In [1]: import numpy as np

In [2]: import numpy.linalg as la

In [3]: np.set_printoptions(precision=2, suppress=True, linewidth=140, legacy="1.25")

In [4]: W0 = np.array([[0, 0, 0],
   ...:     [-1, -1, 0],
   ...:     [-1, -1, 0],
   ...:     [-1, -1, 0],
   ...:     [0, 0, -3],
   ...:     [0, 0, 0],
   ...:     [0, -2, -1],
   ...:     [0, -2, -1],
   ...:     [-1, -1, 0],
   ...:     [0, 0, 0],
   ...:     [-1, -1, 0],
   ...:     [0, 0, 0],
   ...:     [0, 0, 0],
   ...:     [0, -2, -4]])

In [5]: # row 2 repeats row 1

In [6]: Xs = (W0 - W0.mean(axis=0)) / W0.std(axis=0)

In [7]: print(np.argwhere(np.abs(Xs) > 2))
[[13  2]]

In [8]: print(Xs.std(axis=0))
[1. 1. 1.]

In [9]: b = la.lstsq(np.delete(Xs, 2, axis=1), Xs[:, 2])[0]

In [10]: print(np.abs(b).argmax())
0

In [11]: print(b)
[-0.49  0.47]

In [12]: print(round(float(la.norm(W0[3], 1)), 2), round(float(la.norm(W0[3], np.inf)), 2))
2.0 1.0

In [13]: print(la.norm(W0, axis=1).argmax())
13

In [14]: print(round(float(la.norm(W0, 1)), 2), np.round(la.norm(W0, np.inf), 2))
11.0 6.0

In [15]: print(round(float(la.norm(W0) ** 2 / la.norm(W0, 2) ** 2), 2))
1.39

In [16]: M = np.load("block3.npy")

In [17]: print(M)
[[ 2  0 -3  1  2  2  0]
 [ 3 -1  1 -3  1 -3 -1]
 [-3  1  0 -3  1  3  2]
 [-4  2 -5  7  0  8  2]]

In [18]: t = np.radians(120)

In [19]: Rm = np.eye(7)

In [20]: Rm[6, 6] = Rm[2, 2] = np.cos(t)

In [21]: Rm[6, 2], Rm[2, 6] = -np.sin(t), np.sin(t)

In [22]: print(Rm)
[[ 1.    0.    0.    0.    0.    0.    0.  ]
 [ 0.    1.    0.    0.    0.    0.    0.  ]
 [ 0.    0.   -0.5   0.    0.    0.    0.87]
 [ 0.    0.    0.    1.    0.    0.    0.  ]
 [ 0.    0.    0.    0.    1.    0.    0.  ]
 [ 0.    0.    0.    0.    0.    1.    0.  ]
 [ 0.    0.   -0.87  0.    0.    0.   -0.5 ]]

In [23]: out = M @ Rm.T

In [24]: print(np.round(la.svd(M, compute_uv=False), 2) + 0, np.round(la.svd(out, compute_uv=False), 2) + 0)
[14.06  5.68  4.25  0.  ] [14.06  5.68  4.25  0.  ]

In [25]: print(np.allclose(M @ M.T, out @ out.T))
True

In [26]: print(round(float(la.det(Rm)), 2), np.trace(Rm))
1.0 4.0

In [27]: print(np.abs(out - M).max(axis=0))
[0.   0.   9.23 0.   0.   0.   3.  ]

In [28]: U, sig, vt = la.svd(M)

In [29]: V = vt[:(sig > 1e-8).sum()]

In [30]: rng = np.random.default_rng(718)

In [31]: x0 = M[3] + -2 * M[1] + rng.integers(2) * np.eye(7)[5]

In [32]: print(x0)
[-10.   4.  -7.  13.  -2.  15.   4.]

In [33]: print(round(float(la.norm(x0 - V.T @ V @ x0)), 2))
0.66

In [34]: print(la.matrix_rank(np.vstack([M, x0])))
4

In [35]: print(np.allclose(M[:-1].T @ la.lstsq(M[:-1].T, M[-1])[0], M[-1]))
True

In [36]: print(np.abs(np.diag(la.qr(M)[1])) > 1e-9)
[ True  True  True False]

In [37]: try:
    ...:     la.inv(M)
    ...: except la.LinAlgError as e:
    ...:     print(e)
    ...: 
Last 2 dimensions of the array must be square

In [38]: print(np.round(M @ la.pinv(M) @ M, 2) + 0)
[[ 2.  0. -3.  1.  2.  2.  0.]
 [ 3. -1.  1. -3.  1. -3. -1.]
 [-3.  1.  0. -3.  1.  3.  2.]
 [-4.  2. -5.  7.  0.  8.  2.]]
